>>> import numpy as np
>>> from numpy import linalg as LA
>>> np.set_printoptions(precision=2, suppress=True, linewidth=100)
>>> mat = np.loadtxt("dump.csv", delimiter=",")
>>> mat
array([[ 3.03,  0.4 , -1.  ,  0.9 ,  2.  ],
       [ 2.43,  0.6 , -0.8 ,  1.1 ,  0.2 ],
       [-0.34, -1.1 ,  0.1 , -0.5 , -0.8 ],
       [ 2.75, -0.3 , -0.9 ,  0.4 , -0.2 ],
       [-0.15, -2.2 ,  0.1 , -1.7 ,  0.6 ],
       [-4.81,  1.4 ,  1.6 ,  0.2 , -2.  ],
       [-3.94, -0.5 ,  1.3 ,  0.1 ,  0.8 ],
       [ 0.26,  0.3 , -0.1 ,  1.2 , -0.3 ],
       [ 1.18, -0.4 , -0.4 ,  0.8 , -0.2 ],
       [ 4.09,  1.4 , -1.3 , -1.9 ,  0.3 ],
       [-1.5 ,  2.5 ,  0.5 , -1.5 , -0.7 ],
       [ 0.59, -0.6 , -0.2 ,  1.1 , -0.8 ],
       [ 1.24, -0.5 , -0.4 , -0.7 , -0.7 ],
       [ 3.83,  0.5 , -1.3 , -0.3 ,  0.  ]])
>>> C = mat[[6, 7]].astype(float)
>>> for _ in range(3):
...     idx = LA.norm(mat[:, None] - C, axis=-1).argmin(axis=1)
...     C = np.array([mat[idx == j].mean(axis=0) for j in range(2)])
... 
>>> idx
array([1, 1, 1, 1, 1, 0, 0, 1, 1, 1, 0, 1, 1, 1])
>>> C[1] - C[0]
array([ 5.14, -1.31, -1.7 ,  0.44,  0.64])
>>> C2 = np.cov(mat, rowvar=False)
>>> C2.shape
(5, 5)
>>> proj = mat @ LA.solve(mat.T @ mat, mat.T)
>>> np.round(proj @ mat[:, 4], 2) + 0
array([ 2. ,  0.2, -0.8, -0.2,  0.6, -2. ,  0.8, -0.3, -0.2,  0.3, -0.7, -0.8, -0.7,  0. ])
>>> [round(float(x), 2) for x in LA.svd(mat, compute_uv=False)[:3]]
[10.54, 4.44, 3.82]
>>> round(LA.norm(mat, 2) / LA.norm(mat), 2)
np.float64(0.85)
>>> m1 = np.load("run18.npy")
>>> print(m1)
[[ 1  0  0  0  0  0]
 [-2  1  0  0  0  0]
 [-1  1  1  0  0  0]
 [ 2  1 -1  1  0  0]
 [ 1 -1 -2  1  1  0]
 [ 0  0 -1  0 -2  1]]
>>> np.sort(np.abs(LA.eigvals(m1)))
array([1., 1., 1., 1., 1., 1.])
>>> np.allclose(m1, m1.T)
False
>>> round(LA.det(m1), 2)
np.float64(1.0)
>>> (m1 - m1.T) / 2
array([[ 0. ,  1. ,  0.5, -1. , -0.5,  0. ],
       [-1. ,  0. , -0.5, -0.5,  0.5,  0. ],
       [-0.5,  0.5,  0. ,  0.5,  1. ,  0.5],
       [ 1. ,  0.5, -0.5,  0. , -0.5,  0. ],
       [ 0.5, -0.5, -1. ,  0.5,  0. ,  1. ],
       [ 0. ,  0. , -0.5,  0. , -1. ,  0. ]])
>>> M = np.loadtxt("data.csv", delimiter=",")
>>> print(M)
[[ 0.97  0.14  0.14  0.03 -0.09]
 [ 0.14  0.19 -0.81 -0.14  0.52]
 [ 0.14 -0.81  0.19 -0.14  0.52]
 [ 0.03 -0.14 -0.14  0.97  0.09]
 [-0.09  0.52  0.52  0.09  0.66]]
>>> ev, vecs = LA.eigh(M)
>>> print((ev > 1e-8).sum(), (ev < -1e-8).sum())
4 1
>>> np.unique(ev.round(6) + 0, return_counts=True)[1]
array([1, 4])
>>> round(float(ev.sum()), 2), np.trace(M)
(3.0, np.float64(3.0))
>>> q, vecs = LA.qr(M[:, :3])[0], LA.qr(M[:, 3:])[0]
>>> sv = LA.svd(q.T @ vecs, compute_uv=False)
>>> sv.round(2) + 0
array([0., 0.])
>>> np.round(M @ M, 2) + 0
array([[1., 0., 0., 0., 0.],
       [0., 1., 0., 0., 0.],
       [0., 0., 1., 0., 0.],
       [0., 0., 0., 1., 0.],
       [0., 0., 0., 0., 1.]])
>>> np.allclose(M @ M.T, M.T @ M)
True
>>> np.sort(np.abs(LA.eigvals(M)))
array([1., 1., 1., 1., 1.])
>>> np.trace(M)
np.float64(3.0)
>>> (M + M.T) / 2
array([[ 0.97,  0.14,  0.14,  0.03, -0.09],
       [ 0.14,  0.19, -0.81, -0.14,  0.52],
       [ 0.14, -0.81,  0.19, -0.14,  0.52],
       [ 0.03, -0.14, -0.14,  0.97,  0.09],
       [-0.09,  0.52,  0.52,  0.09,  0.66]])
>>> np.allclose(M, M.T)
True
>>> round(float(np.abs(LA.eigvals(M)).max()), 2)
1.0
>>> x0 = np.array([-2, 1, -2, 0, 0])
>>> (M * x0).sum(axis=1)
array([-2.09,  1.52, -1.48,  0.09, -0.34])
>>> np.sign((M @ x0).round(6))
array([-1.,  1., -1.,  1., -1.])
>>> LA.norm(M @ x0) <= LA.norm(M, 2) * LA.norm(x0) + 1e-9
np.True_
>>> E = np.array([[1, 3, 4, -4, -3, -9, -2],
...     [-1, 4, -2, 1, -4, -12, -4],
...     [-5, -2, -2, -5, 2, 6, -2],
...     [0, -4, -4, -3, 3, 12, -4],
...     [2, -4, -1, -4, 4, 12, 2],
...     [-1, 3, -5, -5, 4, -9, -5],
...     [3, -3, 0, 5, 1, 9, -4]])
>>> # null space of dimension 1
>>> rank = LA.matrix_rank(E)
>>> rank
np.int64(6)
>>> N = LA.svd(E)[2][rank:].T
>>> LA.matrix_rank(E.T @ E), LA.matrix_rank(E @ E.T)
(np.int64(6), np.int64(6))
>>> np.round(N @ N.T, 2) + 0
array([[0. , 0. , 0. , 0. , 0. , 0. , 0. ],
       [0. , 0.9, 0. , 0. , 0. , 0.3, 0. ],
       [0. , 0. , 0. , 0. , 0. , 0. , 0. ],
       [0. , 0. , 0. , 0. , 0. , 0. , 0. ],
       [0. , 0. , 0. , 0. , 0. , 0. , 0. ],
       [0. , 0.3, 0. , 0. , 0. , 0.1, 0. ],
       [0. , 0. , 0. , 0. , 0. , 0. , 0. ]])
>>> [int(LA.matrix_rank(E[:i])) for i in range(1, len(E) + 1)]
[1, 2, 3, 4, 5, 6, 6]
>>> print([int(LA.matrix_rank(np.delete(E, i, axis=0))) for i in range(7)])
[6, 6, 6, 6, 6, 6, 6]
